>>> import numpy as np
>>> np.set_printoptions(precision=2, suppress=True, linewidth=120, floatmode="fixed")
>>> K = np.load("test5.npy")
>>> K
array([[5, 5, 3, 2, 4],
       [3, 1, 3, 4, 2],
       [2, 5, 5, 5, 4],
       [0, 0, 0, 0, 0],
       [0, 0, 1, 2, 0],
       [0, 0, 1, 2, 0],
       [0, 0, 0, 0, 0],
       [3, 1, 3, 4, 2],
       [3, 1, 2, 2, 2],
       [0, 0, 0, 0, 0],
       [3, 2, 0, 2, 1],
       [2, 5, 4, 3, 4],
       [3, 3, 3, 5, 3],
       [3, 2, 0, 2, 1],
       [0, 2, 1, 3, 1],
       [0, 0, 1, 2, 0]])
>>> dist = np.linalg.norm(K[:, None] - K[None], axis=-1)
>>> dist[10]
array([5.57, 3.87, 7.28, 4.24, 3.87, 3.87, 4.24, 3.87, 2.45, 4.24, 0.00, 6.00, 4.80, 0.00, 3.32, 3.87])
>>> C2 = np.cov(K, rowvar=False)
>>> K.std(axis=0)
array([1.61, 1.83, 1.57, 1.54, 1.50])
>>> np.argwhere(np.triu(np.abs(np.corrcoef(K.T)) > 0.8, 1))
array([[1, 4],
       [2, 3],
       [2, 4]])
>>> np.polyfit(K[:, 3], K[:, 4], 1)
array([ 0.66, -0.07])
>>> C2 = K.T @ K
>>> np.linalg.svd(K, compute_uv=False) ** 2
array([414.80,  27.96,  20.65,   7.25,   0.34])
>>> np.diag(C2)
array([ 87,  99,  85, 128,  72])
>>> (K @ K.T).shape
(16, 16)
>>> Xs = (K - K.mean(axis=0)) / K.std(axis=0)
>>> np.argwhere(np.abs(Xs) > 2)
array([[0, 0],
       [2, 2]])
>>> coef = np.linalg.lstsq(np.delete(Xs, 0, axis=1), Xs[:, 0])[0]
>>> coef
array([-1.20, -1.61,  0.38,  3.02])
>>> np.abs(coef).argmax()
np.int64(3)
>>> J = np.load("arr.npy")
>>> J
array([[ 14.81,  -6.61,   3.44,  -7.15,   5.55,   3.74,   5.41],
       [  8.63, -10.56,  -2.56, -11.38,  -1.17,  -7.37,  -4.71],
       [ -3.80, -13.27,  -0.80,  -3.70,   4.39,  10.49,  -8.11],
       [ -3.84,  10.49,  -3.48,  -2.60, -13.94,  -5.37,  -5.77],
       [ -6.27,  13.94,  -2.77,   1.66,   9.47,   2.47,   7.76],
       [ -2.85,  -6.58, -11.42, -11.21,  -8.39,  -3.97,  -2.51],
       [ 13.89,   0.90,   6.61,   0.59,   7.84,  10.04,  -0.17],
       [  2.37,   6.80,  -2.15,  -3.75,   9.97, -10.24, -11.19],
       [  4.64,   5.50,   6.73,   8.65,  -4.62,  13.15,  -5.81],
       [-11.93,  -4.53,  -7.82,  -4.16,   4.96,  -6.94,  -9.27],
       [ -5.09,  -0.60,  -0.80, -12.48, -13.09,   5.89,  -3.34],
       [ -1.76,  11.69,   2.37,   8.31,   0.97,  11.57,  -7.13],
       [  8.51, -11.43,  -5.20,   6.89,   0.21,  -3.67, -10.43],
       [ -5.21,  -4.33, -10.59,   8.99,   0.29,   3.66,  12.14],
       [  1.53,   7.95,   5.02, -12.89,  11.31,   0.56,   3.85],
       [ -6.15,  13.88,   3.93,   4.77,  -3.31,   4.58,  -9.98],
       [  1.47,  12.96,  -8.01,   8.49,  -4.18,  -8.09,   3.26]])
>>> M2 = np.c_[J[:, :3] @ np.array([[1, -1, -1], [-3, 2, -2], [-3, -3, -1]]), np.array([0, 0, 0, 0, 0, 0, 2, 2, 0, 2, 0, 1, 0, 0, 1, 1, 2])]
>>> M2
array([[ 24.32, -38.35,  -5.03,   0.00],
       [ 47.99, -22.07,  15.05,   0.00],
       [ 38.41, -20.34,  31.14,   0.00],
       [-24.87,  35.26, -13.66,   0.00],
       [-39.78,  42.46, -18.84,   0.00],
       [ 51.15,  23.95,  27.43,   0.00],
       [ -8.64, -31.92, -22.30,   2.00],
       [-11.58,  17.68, -13.82,   2.00],
       [-32.05, -13.83, -22.37,   0.00],
       [ 25.12,  26.33,  28.81,   2.00],
       [ -0.89,   6.29,   7.09,   0.00],
       [-43.94,  18.03, -23.99,   1.00],
       [ 58.40, -15.77,  19.55,   0.00],
       [ 39.55,  28.32,  24.46,   0.00],
       [-37.38,  -0.69, -22.45,   1.00],
       [-59.58,  22.12, -25.54,   1.00],
       [-13.38,  48.48, -19.38,   2.00]])
>>> np.linalg.matrix_rank(M2)
np.int64(4)
>>> np.round(np.linalg.lstsq(J, M2[:, 0])[0], 2) + 0
array([ 1.00, -3.00, -3.00,  0.00,  0.00,  0.00,  0.00])
>>> np.linalg.norm(np.linalg.qr(J)[0].T @ M2, axis=0) ** 2 / ((M2 ** 2).sum(axis=0) + 1e-12)
array([1.00, 1.00, 1.00, 0.67])
>>> np.round(np.linalg.norm(M2 - J @ np.linalg.lstsq(J, M2)[0], axis=0), 2) + 0
array([0.00, 0.00, 0.00, 2.51])
>>> np.linalg.matrix_rank(np.c_[J, M2])
np.int64(8)
>>> lab = J[:, 6] > np.median(J[:, 6])
>>> f = J[lab].mean(axis=0) - J[~lab].mean(axis=0)
>>> np.round((((J - J.mean(axis=0)) @ f > 0) == lab).mean(), 2)
np.float64(0.94)
>>> np.argsort(-np.abs(f).round(6), kind="stable")
array([6, 3, 0, 4, 2, 1, 5])
>>> lab.astype(int)
array([1, 0, 0, 0, 1, 1, 1, 0, 0, 0, 1, 0, 0, 1, 1, 0, 1])
>>> f
array([ 1.91,  1.25, -1.32, -3.34,  1.38,  1.10, 11.34])
>>> f = np.array([5, 4, 5])
>>> np.convolve(J[12], f)
array([ 42.55, -23.11, -29.17, -43.50,   2.61,  16.94, -65.78, -60.07, -52.15])
>>> mat = np.array([[0.2, 1.4, -1.4], [1.1, 1.3, 1.1], [-1.6, -0.6, 1.1]])
>>> O, Rm = np.linalg.qr(mat)
>>> O
array([[-0.10,  0.86, -0.50],
       [-0.56,  0.36,  0.74],
       [ 0.82,  0.36,  0.45]])
>>> round(float(np.trace(O @ O.T)), 2)
3.0
>>> round(float(abs(Rm[0, 0])), 2), np.round(np.linalg.norm(mat[:, 0]), 2)
(1.95, np.float64(1.95))
>>> O @ Rm
array([[ 0.20,  1.40, -1.40],
       [ 1.10,  1.30,  1.10],
       [-1.60, -0.60,  1.10]])
>>> np.allclose(Rm.T @ Rm, mat.T @ mat)
True
>>> O.shape, Rm.shape
((3, 3), (3, 3))
>>> np.round(O.T @ O, 2) + 0
array([[1.00, 0.00, 0.00],
       [0.00, 1.00, 0.00],
       [0.00, 0.00, 1.00]])
>>> rng = np.random.default_rng(487)
>>> lab = rng.permutation(3)
>>> lab
array([0, 2, 1])
>>> M2 = O[lab][:, lab]
>>> np.diag(M2)
array([-0.10,  0.45,  0.36])
>>> round(float(np.linalg.det(M2)), 2), round(np.linalg.det(O[lab]), 2)
(1.0, np.float64(-1.0))
>>> np.allclose(M2, O)
False
>>> np.sort(np.abs(np.linalg.eigvals(M2)))
array([1.00, 1.00, 1.00])
>>> U, sv, Vh = np.linalg.svd(mat, full_matrices=False)
>>> sv / sv[0]
array([1.00, 0.71, 0.41])
>>> U.shape, sv.shape, Vh.shape
((3, 3), (3,), (3, 3))
>>> sv
array([2.70, 1.92, 1.10])
>>> M2 = np.array([[2, 5, 2], [-2, -5, 2]])
>>> W2 = np.kron(M2, mat)
>>> round(float(np.linalg.norm(W2, 2)), 2), round(np.linalg.norm(M2, 2) * np.linalg.norm(mat, 2), 2)
(20.56, np.float64(20.56))
>>> A = np.load("run7.npy")
>>> A
array([[ 61.00, -64.00,  32.00, -56.00],
       [-64.00,  61.00, -32.00,  56.00],
       [ 32.00, -32.00,  13.00, -28.00],
       [-56.00,  56.00, -28.00,  46.00]])
>>> # equal to its transpose
>>> hat = np.triu(np.array([[0, 0, 3, 0], [3, 2, 1, 2], [1, 2, 0, 1], [3, 1, 1, 2]]), 1) + np.eye(4)
>>> M2 = hat @ A @ np.linalg.inv(hat)
>>> hat @ A - A @ hat
array([[ 96.00, -96.00, -80.00,  12.00],
       [-80.00,  80.00,  88.00, -26.00],
       [-56.00,  56.00, -92.00,  97.00],
       [  0.00,   0.00, 112.00, -84.00]])
>>> np.linalg.matrix_rank(M2)
np.int64(4)
>>> M = np.array([[0, 0, 0, 1, 0, 0],
...     [0, 1, 0, 0, 0, 0],
...     [0, 0, 0, 0, 1, 0],
...     [0, 0, 1, 0, 0, 0],
...     [0, 0, 0, 0, 0, 1],
...     [1, 0, 0, 0, 0, 0]])
>>> # orthonormal columns
>>> M2 = np.array([[1, 0], [2, -3], [3, -1], [-3, -1], [-3, 0], [-2, 1]])
>>> np.linalg.matrix_rank(np.vstack([M, M2.T]))
np.int64(6)
>>> np.vstack([M, M2.T]).shape
(8, 6)
>>> M @ M2
array([[-3, -1],
       [ 2, -3],
       [-3,  0],
       [ 3, -1],
       [-2,  1],
       [ 1,  0]])
>>> M2.T @ M.T
array([[-3,  2, -3,  3, -2,  1],
       [-1, -3,  0, -1,  1,  0]])
>>> np.einsum("ij->j", M)
array([1, 1, 1, 1, 1, 1])
>>> lab = rng.permutation(6)
>>> M2 = M[:, lab] * rng.choice([-1, 1], 6)
>>> M2
array([[ 0,  0,  0,  0,  1,  0],
       [ 0,  0,  0,  1,  0,  0],
       [ 0,  0,  0,  0,  0, -1],
       [-1,  0,  0,  0,  0,  0],
       [ 0, -1,  0,  0,  0,  0],
       [ 0,  0, -1,  0,  0,  0]])
>>> U, _, Vh = np.linalg.svd(M.T @ M2)
>>> lab
array([2, 5, 0, 1, 3, 4])
>>> np.linalg.lstsq(M, M2)[0]
array([[ 0.00,  0.00, -1.00,  0.00,  0.00,  0.00],
       [ 0.00,  0.00,  0.00,  1.00,  0.00,  0.00],
       [-1.00,  0.00,  0.00,  0.00,  0.00,  0.00],
       [ 0.00,  0.00,  0.00,  0.00,  1.00,  0.00],
       [ 0.00,  0.00,  0.00,  0.00,  0.00, -1.00],
       [ 0.00, -1.00,  0.00,  0.00,  0.00,  0.00]])
>>> W2 = np.sign(np.array([[8, 8, 2, 1], [6, 5, 5, 9], [7, 2, 9, 6], [9, 0, 3, 3]]))
>>> M2 = (np.tril(W2, -1) + np.eye(4)) @ (np.triu(W2, 1) + np.eye(4))
>>> w = np.array([0, 1, -3, -3])
>>> m1 = np.rint(M2 * w @ np.linalg.inv(M2)) + 0
>>> m1
array([[ -1.00,   5.00,  -4.00,   0.00],
       [ -2.00,  10.00,  -8.00,   0.00],
       [ -2.00,  13.00, -11.00,   0.00],
       [  2.00,   5.00,  -4.00,  -3.00]])
>>> np.unique(m1.round(6), axis=0).shape
(4, 4)
>>> np.linalg.lstsq(m1[:-1].T, m1[-1])[2]
np.int32(2)
>>> np.abs(np.diag(np.linalg.qr(m1)[1])) > 1e-9
array([ True,  True,  True, False])
>>> np.round(np.trace(np.linalg.pinv(m1) @ m1), 2)
np.float64(3.0)
>>> np.allclose(m1[:-1].T @ np.linalg.lstsq(m1[:-1].T, m1[-1])[0], m1[-1])
False
